$ python3 -q
>>> import numpy as np
>>> import numpy.linalg as la
>>> np.set_printoptions(suppress=True, linewidth=140)
>>> feats = np.load("m.npy")
>>> print(feats)
[[-3 -2 -1]
 [ 0  1  2]
 [ 3  4  5]
 [ 6  7  8]]
>>> # null space of dimension 1
>>> T = np.stack([feats, 4 * feats, feats[::-1]])
>>> print((T @ feats.T).shape)
(3, 4, 4)
>>> print(np.einsum("bij,cij->bc", T, T))
[[ 218  872  -52]
 [ 872 3488 -208]
 [ -52 -208  218]]
>>> print(la.matrix_rank(T.reshape(3, -1)))
2
>>> left, sigma, vt = la.svd(feats)
>>> print(np.argmax(sigma[:-1] / (sigma[1:] + 1e-6)) + 1)
2
>>> print(sigma.round(3) + 0)
[14.592  2.252  0.   ]
>>> A2 = left[:, :2] @ np.diag(sigma[:2]) @ vt[:2]
>>> print(A2.round(3) + 0)
[[-3. -2. -1.]
 [ 0.  1.  2.]
 [ 3.  4.  5.]
 [ 6.  7.  8.]]
>>> print(round(np.abs(feats - A2).max(), 3))
0.0
>>> rk = la.matrix_rank(feats)
>>> print(rk)
2
>>> null = la.svd(feats)[2][rk:].T
>>> print(la.matrix_rank(feats.T @ feats), la.matrix_rank(feats @ feats.T))
2 2
>>> M = np.load("run7.npy")
>>> print(M)
[[0 0 2]
 [0 0 1]
 [0 0 0]]
>>> # triangular: eigenvalues sit on the diagonal
>>> w1 = np.array([[-4, 0, 5, -3], [4, -4, 0, 2], [5, 2, 0, 4]])
>>> c = np.array([1, 3, 2, 0])
>>> H = np.maximum(M @ w1 + c, 0)
>>> print((H > 0).astype(int))
[[1 1 1 1]
 [1 1 1 1]
 [1 1 1 0]]
>>> print(H)
[[11  7  2  8]
 [ 6  5  2  4]
 [ 1  3  2  0]]
>>> C = np.array([[2, 0], [0, 2], [1, 1], [1, 0]])
>>> print(H @ C)
[[32 16]
 [18 12]
 [ 4  8]]
>>> print((H @ C).round(6).argmax(axis=1))
[0 0 1]
>>> print(np.round(H @ la.pinv(H) @ H, 3) + 0)
[[11.  7.  2.  8.]
 [ 6.  5.  2.  4.]
 [ 1.  3.  2.  0.]]
>>> print(np.allclose(H[:-1].T @ la.lstsq(H[:-1].T, H[-1])[0], H[-1]))
True
>>> w1 = np.array([[-1, -1], [2, 3], [-2, -3]])
>>> c = np.array([0, 0])
>>> H = np.maximum(feats @ w1 + c, 0)
>>> print((H > 0).astype(int))
[[1 0]
 [0 0]
 [0 0]
 [0 0]]
>>> print(H)
[[1 0]
 [0 0]
 [0 0]
 [0 0]]
>>> C = np.array([[1, 0, 1], [-1, 2, -1]])
>>> print(w1 @ C)
[[ 0 -2  0]
 [-1  6 -1]
 [ 1 -6  1]]
>>> print(H @ C)
[[1 0 1]
 [0 0 0]
 [0 0 0]
 [0 0 0]]
>>> print((H @ C).round(6).argmax(axis=1))
[0 0 0 0]
>>> print(M[:, 1] @ M[:, 0])
0
>>> print(np.round(la.pinv(M), 3))
[[0.  0.  0. ]
 [0.  0.  0. ]
 [0.4 0.2 0. ]]
>>> print(M @ M.T)
[[4 2 0]
 [2 1 0]
 [0 0 0]]
>>> print(np.round(la.norm(M, axis=0), 3))
[0.    0.    2.236]
>>> print(M.T @ M)
[[0 0 0]
 [0 0 0]
 [0 0 5]]
